>>> import numpy as np
>>> from numpy import linalg as LA
>>> np.set_printoptions(precision=2, suppress=True, linewidth=160, legacy="1.25")
>>> def rd(a):
...     return np.round(a, 2) + 0
... 
>>> J = np.array([[4.0, 3.0, 0.0, 3.0],
...     [3.0, 4.0, 0.0, 3.0],
...     [0.0, 0.0, 4.0, 0.0],
...     [3.0, 3.0, 0.0, 4.0]])
>>> # splits into 2 blocks
>>> def softmax(z):
...     e = np.exp(z - z.max(axis=-1, keepdims=True))
...     return e / e.sum(axis=-1, keepdims=True)
... 
>>> rd(softmax(J[0] + 4))
array([0.57, 0.21, 0.01, 0.21])
>>> rd(softmax(J).sum(axis=1))
array([1., 1., 1., 1.])
>>> rd(softmax(J[0]))
array([0.57, 0.21, 0.01, 0.21])
>>> rd(softmax(10 * J[0]))
array([1., 0., 0., 0.])
>>> scores = J @ J.T / np.sqrt(4)
>>> rd(softmax(scores + np.triu(np.full(scores.shape, -np.inf), 1)))
array([[1.  , 0.  , 0.  , 0.  ],
       [0.38, 0.62, 0.  , 0.  ],
       [0.  , 0.  , 1.  , 0.  ],
       [0.27, 0.27, 0.  , 0.45]])
>>> rd(softmax(scores))
array([[0.45, 0.27, 0.  , 0.27],
       [0.27, 0.45, 0.  , 0.27],
       [0.  , 0.  , 1.  , 0.  ],
       [0.27, 0.27, 0.  , 0.45]])
>>> softmax(scores).round(6).argmax(axis=1)
array([0, 1, 2, 3])
>>> theta = np.radians(90)
>>> Rm = np.eye(4)
>>> Rm[2, 2] = Rm[3, 3] = np.cos(theta)
>>> Rm[2, 3], Rm[3, 2] = -np.sin(theta), np.sin(theta)
>>> rd(Rm)
array([[ 1.,  0.,  0.,  0.],
       [ 0.,  1.,  0.,  0.],
       [ 0.,  0.,  0., -1.],
       [ 0.,  0.,  1.,  0.]])
>>> B = J @ Rm.T
>>> rd(LA.det(Rm)), np.trace(Rm)
(1.0, 2.0)
>>> rd(LA.svd(J, compute_uv=False)), rd(LA.svd(B, compute_uv=False))
(array([10.,  4.,  1.,  1.]), array([10.,  4.,  1.,  1.]))
>>> vals, evecs = LA.eigh(J)
>>> np.unique(vals.round(6) + 0, return_counts=True)[1]
array([2, 1, 1])
>>> vals.sum(), np.trace(J)
(16.0, 16.0)
>>> np.abs(evecs[:, -1]).round(6).argmax()
0
>>> rd(evecs @ np.diag(vals) @ evecs.T)
array([[4., 3., 0., 3.],
       [3., 4., 0., 3.],
       [0., 0., 4., 0.],
       [3., 3., 0., 4.]])
>>> rd(np.abs(evecs[:, -1]))
array([0.58, 0.58, 0.  , 0.58])
>>> E = np.load("arr.npy")
>>> E
array([[5, 5, 0],
       [0, 0, 0],
       [2, 1, 3],
       [6, 5, 4],
       [1, 0, 4],
       [0, 0, 0],
       [1, 0, 4],
       [0, 0, 0],
       [6, 5, 4],
       [2, 1, 3],
       [1, 0, 4],
       [1, 0, 4],
       [6, 5, 4],
       [0, 0, 0],
       [0, 0, 0],
       [0, 0, 0],
       [5, 5, 0],
       [6, 5, 4]])
>>> lab = E[:, 0] > np.median(E[:, 0])
>>> f = E[lab].mean(axis=0) - E[~lab].mean(axis=0)
>>> ((E - E.mean(axis=0)) @ f > 0).astype(int)
array([1, 0, 0, 1, 0, 0, 0, 0, 1, 0, 0, 0, 1, 0, 0, 0, 1, 1])
>>> np.argsort(-np.abs(f).round(6), kind="stable")
array([0, 1, 2])
>>> lab.astype(int)
array([1, 0, 1, 1, 0, 0, 0, 0, 1, 1, 0, 0, 1, 0, 0, 0, 1, 1])
>>> cov = np.cov(E, rowvar=False)
>>> cov.shape
(3, 3)
>>> rd(E.std(axis=0))
array([2.45, 2.3 , 1.91])
>>> rd(LA.eigvalsh(cov)[::-1])
array([12.43,  3.39,  0.  ])
>>> rd(np.polyfit(E[:, 2], E[:, 0], 1))
array([0.54, 1.2 ])
>>> np.argwhere(np.triu(np.abs(np.corrcoef(E.T)) > 0.8, 1))
array([[0, 1]])
>>> Z = E[[6, 8]].astype(float)
>>> for _ in range(4):
...     lab = LA.norm(E[:, None] - Z, axis=-1).argmin(axis=1)
...     Z = np.array([E[lab == j].mean(axis=0) for j in range(2)])
... 
>>> lab
array([1, 0, 0, 1, 0, 0, 0, 0, 1, 0, 0, 0, 1, 0, 0, 0, 1, 1])
>>> np.abs(Z[1] - Z[0]).argmax()
0
>>> rd(Z)
array([[0.67, 0.17, 1.83],
       [5.67, 5.  , 2.67]])
>>> W0 = np.load("a.npy")
>>> rd(W0)
array([[ 0.09,  0.16,  0.16, -0.12,  0.09,  0.02,  0.09],
       [ 0.16,  0.28,  0.28, -0.22,  0.16,  0.03,  0.16],
       [ 0.16,  0.28,  0.28, -0.22,  0.16,  0.03,  0.16],
       [-0.12, -0.22, -0.22,  0.17, -0.12, -0.02, -0.12],
       [ 0.09,  0.16,  0.16, -0.12,  0.09,  0.02,  0.09],
       [ 0.02,  0.03,  0.03, -0.02,  0.02,  0.  ,  0.02],
       [ 0.09,  0.16,  0.16, -0.12,  0.09,  0.02,  0.09]])
>>> LA.matrix_rank(W0, rtol=0.1)
1
>>> vals, evecs = LA.eigvalsh(W0)
Traceback (most recent call last):
  File "<python-input-50>", line 1, in <module>
    vals, evecs = LA.eigvalsh(W0)
    ^^^^^^^^^^^
ValueError: too many values to unpack (expected 2)
>>> vals, evecs = LA.eigh(W0)
>>> rd(vals.sum()), np.trace(W0)
(1.0, 1.0)
>>> rd(vals)
array([0., 0., 0., 0., 0., 0., 1.])
>>> np.unique(vals.round(6) + 0, return_counts=True)[1]
array([6, 1])
>>> rd(evecs @ np.diag(vals) @ evecs.T)
array([[ 0.09,  0.16,  0.16, -0.12,  0.09,  0.02,  0.09],
       [ 0.16,  0.28,  0.28, -0.22,  0.16,  0.03,  0.16],
       [ 0.16,  0.28,  0.28, -0.22,  0.16,  0.03,  0.16],
       [-0.12, -0.22, -0.22,  0.17, -0.12, -0.02, -0.12],
       [ 0.09,  0.16,  0.16, -0.12,  0.09,  0.02,  0.09],
       [ 0.02,  0.03,  0.03, -0.02,  0.02,  0.  ,  0.02],
       [ 0.09,  0.16,  0.16, -0.12,  0.09,  0.02,  0.09]])
>>> (vals > 1e-8).sum(), (vals < -1e-8).sum()
(1, 0)
>>> rd(evecs.T @ W0 @ evecs)
array([[0., 0., 0., 0., 0., 0., 0.],
       [0., 0., 0., 0., 0., 0., 0.],
       [0., 0., 0., 0., 0., 0., 0.],
       [0., 0., 0., 0., 0., 0., 0.],
       [0., 0., 0., 0., 0., 0., 0.],
       [0., 0., 0., 0., 0., 0., 0.],
       [0., 0., 0., 0., 0., 0., 1.]])
>>> Uu, sv, vt = LA.svd(W0)
>>> evecs = vt[:(sv > 1e-8).sum()]
>>> rng = np.random.default_rng(13)
>>> vec = W0[5] + -3 * W0[1] + rng.integers(2) * np.eye(7)[6]
>>> rd(vec)
array([-0.45, -0.82, -0.82,  0.63, -0.45, -0.09,  0.55])
>>> np.allclose(evecs.T @ evecs @ vec, vec)
False
>>> LA.matrix_rank(np.vstack([W0, vec]))
2
>>> rd(evecs.T @ evecs)
array([[ 0.09,  0.16,  0.16, -0.12,  0.09,  0.02,  0.09],
       [ 0.16,  0.28,  0.28, -0.22,  0.16,  0.03,  0.16],
       [ 0.16,  0.28,  0.28, -0.22,  0.16,  0.03,  0.16],
       [-0.12, -0.22, -0.22,  0.17, -0.12, -0.02, -0.12],
       [ 0.09,  0.16,  0.16, -0.12,  0.09,  0.02,  0.09],
       [ 0.02,  0.03,  0.03, -0.02,  0.02,  0.  ,  0.02],
       [ 0.09,  0.16,  0.16, -0.12,  0.09,  0.02,  0.09]])
>>> rd(np.diag(evecs.T @ evecs))
array([0.09, 0.28, 0.28, 0.17, 0.09, 0.  , 0.09])
>>> M = np.loadtxt("run7.csv", delimiter=",")
>>> rd(M)
array([[ 0.45, -0.46, -1.43, -0.56,  1.19,  0.98, -1.22],
       [-0.36, -2.16,  1.7 , -0.73,  0.04,  0.63,  0.17],
       [ 2.35, -0.12,  0.36,  0.14,  0.28, -1.02,  0.29]])
>>> w1 = np.array([[0, -1, 1],
...     [-1, 2, -2],
...     [-2, 1, 1],
...     [2, 0, 1],
...     [-2, -2, -2],
...     [2, 0, 2],
...     [0, 2, -1]])
>>> beta = np.array([2, 0, 1])
>>> act = np.maximum(M @ w1 + beta, 0)
>>> (act > 0).astype(int)
array([[1, 0, 1],
       [1, 0, 1],
       [0, 0, 1]])
>>> Z = np.array([[-2, 2, -2], [0, 0, 0], [-1, 0, -1]])
>>> w1 @ Z
array([[-1,  0, -1],
       [ 4, -2,  4],
       [ 3, -4,  3],
       [-5,  4, -5],
       [ 6, -4,  6],
       [-6,  4, -6],
       [ 1,  0,  1]])
>>> cov = M.T @ M
>>> rd(LA.eigvalsh(cov)[::-1])
array([9.  , 7.29, 5.9 , 0.  , 0.  , 0.  , 0.  ])
>>> vec = np.ones(4)
>>> for _ in range(5):
...     vec = J @ vec
...     vec /= LA.norm(vec)
...     print(round(vec @ J @ vec, 2))
... 
9.7
9.95
9.99
10.0
10.0
>>> rd(LA.eigvalsh(J)[-1])
10.0
>>> theta = np.radians(120)
>>> Rm = np.eye(3)
>>> Rm[1, 1] = Rm[2, 2] = np.cos(theta)
>>> Rm[1, 2], Rm[2, 1] = -np.sin(theta), np.sin(theta)
>>> rd(Rm)
array([[ 1.  ,  0.  ,  0.  ],
       [ 0.  , -0.5 , -0.87],
       [ 0.  ,  0.87, -0.5 ]])
>>> B = E @ Rm.T
>>> rd(B)
array([[ 5.  , -2.5 ,  4.33],
       [ 0.  ,  0.  ,  0.  ],
       [ 2.  , -3.1 , -0.63],
       [ 6.  , -5.96,  2.33],
       [ 1.  , -3.46, -2.  ],
       [ 0.  ,  0.  ,  0.  ],
       [ 1.  , -3.46, -2.  ],
       [ 0.  ,  0.  ,  0.  ],
       [ 6.  , -5.96,  2.33],
       [ 2.  , -3.1 , -0.63],
       [ 1.  , -3.46, -2.  ],
       [ 1.  , -3.46, -2.  ],
       [ 6.  , -5.96,  2.33],
       [ 0.  ,  0.  ,  0.  ],
       [ 0.  ,  0.  ,  0.  ],
       [ 0.  ,  0.  ,  0.  ],
       [ 5.  , -2.5 ,  4.33],
       [ 6.  , -5.96,  2.33]])
>>> rd(LA.svd(E, compute_uv=False)), rd(LA.svd(B, compute_uv=False))
(array([20.82,  8.39,  0.23]), array([20.82,  8.39,  0.23]))
>>> rd(LA.det(Rm)), rd(np.trace(Rm))
(1.0, 0.0)
>>> X = np.loadtxt("case14.csv", delimiter=",")
>>> X
array([[  4.74, -11.76,   2.25],
       [ -9.89,   1.05,   0.06],
       [-10.68,   2.02,  -1.15],
       [  6.12, -14.32,   4.24],
       [ -8.01,   0.52,  -0.26],
       [ 12.1 ,   7.56, -12.87],
       [  3.55, -13.66,   3.38],
       [ 13.42,   9.42, -12.31],
       [  4.27, -13.25,   3.4 ],
       [-10.03,   1.69,  -0.96],
       [  5.11, -14.63,   3.03],
       [-10.32,   1.26,   1.  ],
       [ 13.51,   9.62, -14.1 ],
       [ -7.88,   2.32,   0.18],
       [ -9.25,   3.42,  -2.78],
       [ -7.78,   1.66,   0.64],
       [ -8.43,   2.59,  -0.13],
       [ 11.06,   7.69, -13.06],
       [ -7.11,  -0.08,  -0.45],
       [  4.61, -14.2 ,   4.04],
       [  3.96, -14.86,   4.9 ],
       [  4.29, -14.17,   3.66],
       [  6.09, -15.51,   3.79],
       [ -8.62,   1.17,  -0.74],
       [ -8.56,   2.12,  -1.93],
       [ 12.81,   9.35, -13.55],
       [ -9.21,   2.28,  -1.68],
       [ 11.56,   8.64, -13.23],
       [ 11.13,   5.96, -14.97],
       [ -8.69,   1.96,   0.28],
       [ 13.77,   9.99, -13.54],
       [  4.78, -13.86,   4.64]])
>>> Ac = X - X.mean(axis=1)
Traceback (most recent call last):
  File "<python-input-91>", line 1, in <module>
    Ac = X - X.mean(axis=1)
         ~~^~~~~~~~~~~~~~~~
ValueError: operands could not be broadcast together with shapes (32,3) (32,) 
>>> Ac = X - X.mean(axis=0)
>>> Uu, sv, vt = LA.svd(Ac, full_matrices=False)
>>> np.searchsorted(np.cumsum(sv ** 2) / (sv ** 2).sum(), 0.9) + 1
2
>>> (np.sign(Uu[:, 0]) == np.sign(Uu[0, 0])).astype(int)
array([1, 1, 1, 1, 1, 0, 1, 0, 1, 1, 1, 1, 0, 1, 1, 1, 1, 0, 1, 1, 1, 1, 1, 1, 1, 0, 1, 0, 0, 1, 0, 1])
>>> Ac = X - X.mean(axis=0)
>>> evecs = LA.svd(Ac)[2][:2]
>>> B = Ac - Ac @ evecs.T @ evecs
>>> rd(B.std(axis=0))
array([0.28, 0.44, 0.7 ])
>>> LA.norm(B, axis=1).round(6).argmax()
28
>>> rd((Ac @ evecs.T).std(axis=0))
array([11.13,  8.96])
>>> data = (rng.random((3, 3)) < 0.3) + np.eye(3)
>>> data /= data.sum(axis=1, keepdims=True)
>>> data
array([[0.5, 0. , 0.5],
       [0.5, 0.5, 0. ],
       [0.5, 0. , 0.5]])
>>> theta = np.radians(135)
>>> Rm = np.eye(3)
>>> Rm[1, 1] = Rm[0, 0] = np.cos(theta)
>>> Rm[1, 0], Rm[0, 1] = -np.sin(theta), np.sin(theta)
>>> rd(Rm)
array([[-0.71,  0.71,  0.  ],
       [-0.71, -0.71,  0.  ],
       [ 0.  ,  0.  ,  1.  ]])
>>> B = data @ Rm.T
>>> np.allclose(LA.norm(data, axis=1), LA.norm(B, axis=1))
True
>>> np.allclose(data @ data.T, B @ B.T)
True
>>> rd(LA.svd(data, compute_uv=False)), rd(LA.svd(B, compute_uv=False))
(array([1.09, 0.56, 0.  ]), array([1.09, 0.56, 0.  ]))
>>> rd(LA.det(Rm)), rd(np.trace(Rm))
(1.0, -0.41)
>>> A = np.load("dump.npy")
>>> A
array([[ 0.02,  2.01,  5.08, -0.39, -2.5 , -2.49, -0.4 ],
       [-0.24,  0.36, -2.34,  0.42,  1.32, -0.05,  1.83],
       [ 0.21, -3.21,  1.14, -2.28, -0.57,  3.17, -3.45],
       [ 1.98,  0.98, -0.64,  7.64, -1.82, -2.4 , -4.84],
       [-0.68, -1.47,  2.9 , -4.59, -0.56,  1.84, -0.17],
       [ 1.37, -0.81, -1.4 ,  4.5 , -0.73, -0.02, -4.12],
       [ 0.5 , -1.17,  7.48, -2.25, -3.94,  0.37, -5.08]])
>>> np.allclose(A, A.T)
False
>>> assert A == A.T
Traceback (most recent call last):
  File "<python-input-118>", line 1, in <module>
    assert A == A.T
           ^^^^^^^^
ValueError: The truth value of an array with more than one element is ambiguous. Use a.any() or a.all()
>>> rd((A - A.T) / 2)
array([[ 0.  ,  1.12,  2.44, -1.18, -0.91, -1.93, -0.45],
       [-1.12,  0.  ,  0.44, -0.28,  1.4 ,  0.38,  1.5 ],
       [-2.44, -0.44,  0.  , -0.82, -1.74,  2.28, -5.46],
       [ 1.18,  0.28,  0.82,  0.  ,  1.38, -3.45, -1.3 ],
       [ 0.91, -1.4 ,  1.74, -1.38,  0.  ,  1.28,  1.88],
       [ 1.93, -0.38, -2.28,  3.45, -1.28,  0.  , -2.24],
       [ 0.45, -1.5 ,  5.46,  1.3 , -1.88,  2.24,  0.  ]])
>>> F = np.array([[2, -2, -1, 0, 2, -2, 1],
...     [-2, 2, -1, -2, 1, -2, -2],
...     [2, 1, 1, 0, -2, -1, 1],
...     [0, 1, 1, 2, -1, 1, -2],
...     [1, 2, 1, -1, -1, -2, -1],
...     [1, 0, -2, 0, 0, 2, 0],
...     [1, -2, 2, 0, -2, 1, 0]])
>>> F
array([[ 2, -2, -1,  0,  2, -2,  1],
       [-2,  2, -1, -2,  1, -2, -2],
       [ 2,  1,  1,  0, -2, -1,  1],
       [ 0,  1,  1,  2, -1,  1, -2],
       [ 1,  2,  1, -1, -1, -2, -1],
       [ 1,  0, -2,  0,  0,  2,  0],
       [ 1, -2,  2,  0, -2,  1,  0]])
>>> F @ F
array([[  7,  -7,   7,   2,   0,  -6,   3],
       [-13,  11,  -2,  -9,   5,  -9,  -4],
       [  2,  -7,   0,   0,   3,  -4,   3],
       [ -2,   7,  -5,   3,   2,   1,  -4],
       [ -4,   2,  -2,  -5,   6, -11,   1],
       [  0,  -4,  -7,   0,   6,   4,  -1],
       [  9,  -8,  -1,   6,  -2,   6,   9]])
>>> np.allclose(F, F.T)
False
>>> F.inv()
Traceback (most recent call last):
  File "<python-input-124>", line 1, in <module>
    F.inv()
    ^^^^^
AttributeError: 'numpy.ndarray' object has no attribute 'inv'
>>> rd(LA.det(F))
-610.0
>>> (F + F.T) / 2
array([[ 2. , -2. ,  0.5,  0. ,  1.5, -0.5,  1. ],
       [-2. ,  2. ,  0. , -0.5,  1.5, -1. , -2. ],
       [ 0.5,  0. ,  1. ,  0.5, -0.5, -1.5,  1.5],
       [ 0. , -0.5,  0.5,  2. , -1. ,  0.5, -1. ],
       [ 1.5,  1.5, -0.5, -1. , -1. , -1. , -1.5],
       [-0.5, -1. , -1.5,  0.5, -1. ,  2. ,  0.5],
       [ 1. , -2. ,  1.5, -1. , -1.5,  0.5,  0. ]])
>>> (F - F.T) / 2
array([[ 0. ,  0. , -1.5,  0. ,  0.5, -1.5,  0. ],
       [ 0. ,  0. , -1. , -1.5, -0.5, -1. ,  0. ],
       [ 1.5,  1. ,  0. , -0.5, -1.5,  0.5, -0.5],
       [ 0. ,  1.5,  0.5,  0. ,  0. ,  0.5, -1. ],
       [-0.5,  0.5,  1.5,  0. ,  0. , -1. ,  0.5],
       [ 1.5,  1. , -0.5, -0.5,  1. ,  0. , -0.5],
       [ 0. ,  0. ,  0.5,  1. , -0.5,  0.5,  0. ]])
>>> rd(np.abs(LA.eigvals(F)).max())
4.45
